$ python -q
>>> import numpy as np
>>> from numpy import linalg as LA
>>> np.set_printoptions(precision=3, suppress=True, linewidth=200, sign=" ")
>>> rd = lambda a: np.round(a, 3) + 0
>>> mat = np.load("data.npy")
>>> print(mat)
[[ 2.  2.  0.  0.  0.  0.  0.  0.  0.]
 [ 2.  1.  2.  0.  0.  0.  0.  0.  0.]
 [ 0.  2. -2.  2.  0.  0.  0.  0.  0.]
 [ 0.  0.  2. -3.  2.  0.  0.  0.  0.]
 [ 0.  0.  0.  2. -2.  2.  0.  0.  0.]
 [ 0.  0.  0.  0.  2.  2.  2.  0.  0.]
 [ 0.  0.  0.  0.  0.  2.  0.  2.  0.]
 [ 0.  0.  0.  0.  0.  0.  2.  3.  2.]
 [ 0.  0.  0.  0.  0.  0.  0.  2. -1.]]
>>> # symmetric
>>> print([round(float(LA.det(mat[:i, :i])), 2) + 0 for i in range(1, 10)])
[2.0, -2.0, -4.0, 20.0, -24.0, -128.0, 96.0, 800.0, -1184.0]
>>> print(rd(LA.eigvalsh(mat).min()))
-5.644
>>> K = np.load("case11.npy")
>>> print(K)
[[-0.795  1.64   0.807  1.334 -1.25  -1.262 -0.303]
 [-1.25  -1.691 -1.839  0.73  -0.344  0.737  0.066]
 [ 0.242  0.921  0.055 -0.354  2.237 -1.23  -1.203]
 [-0.311 -2.647 -0.4   -0.282  0.169  0.162  1.266]
 [ 0.37   0.575 -1.108  1.871 -0.417  0.822  1.719]
 [-1.417  0.84   2.352  0.542  0.34   0.431 -0.397]
 [-0.912 -1.174  0.204 -0.3    1.698  1.942 -0.026]
 [ 0.794  1.714  1.112 -0.598  1.237 -1.504 -0.21 ]
 [-1.766 -0.834 -1.069 -0.595  1.251  1.455 -0.068]
 [ 0.036  0.292  1.064 -2.128  1.634 -0.341  0.684]
 [-0.731 -1.518 -2.026  1.07   0.272 -0.195 -0.894]
 [ 0.622  0.93  -0.787 -0.165 -1.733  1.509 -1.349]
 [-1.295 -1.009 -0.258  0.947 -0.918  0.427 -2.078]
 [-0.592  1.71  -1.052 -1.21   1.15  -0.731  1.139]
 [ 1.19  -1.976 -0.177 -0.977  0.586 -0.057  1.532]]
>>> Ac = (K - K.mean(axis=0)) / K.std(axis=0)
>>> print(rd(Ac.std(axis=0)))
[ 1.  1.  1.  1.  1.  1.  1.]
>>> beta = LA.lstsq(np.delete(Ac, 4, axis=1), Ac[:, 4])[0]
>>> print(rd(1 - np.var(Ac[:, 4] - np.delete(Ac, 4, axis=1) @ beta)))
0.47
>>> print(rd(beta))
[-0.231 -0.065  0.05  -0.629 -0.22   0.126]
>>> Ac = K - K.mean(axis=0)
>>> evecs = LA.svd(Ac)[2][:6]
>>> out = Ac - Ac @ evecs.T @ evecs
>>> print(LA.norm(out, axis=1).round(6).argmax())
4
>>> print(rd(np.cov(Ac @ evecs.T, rowvar=False)))
[[ 3.164  0.     0.     0.     0.     0.   ]
 [ 0.     2.279  0.     0.     0.     0.   ]
 [ 0.     0.     1.246  0.     0.     0.   ]
 [ 0.     0.     0.     0.862  0.     0.   ]
 [ 0.     0.     0.     0.     0.724  0.   ]
 [ 0.     0.     0.     0.     0.     0.633]]
>>> print(rd(np.diag(evecs.T @ evecs)))
[ 0.709  1.     0.995  0.664  0.744  0.906  0.983]
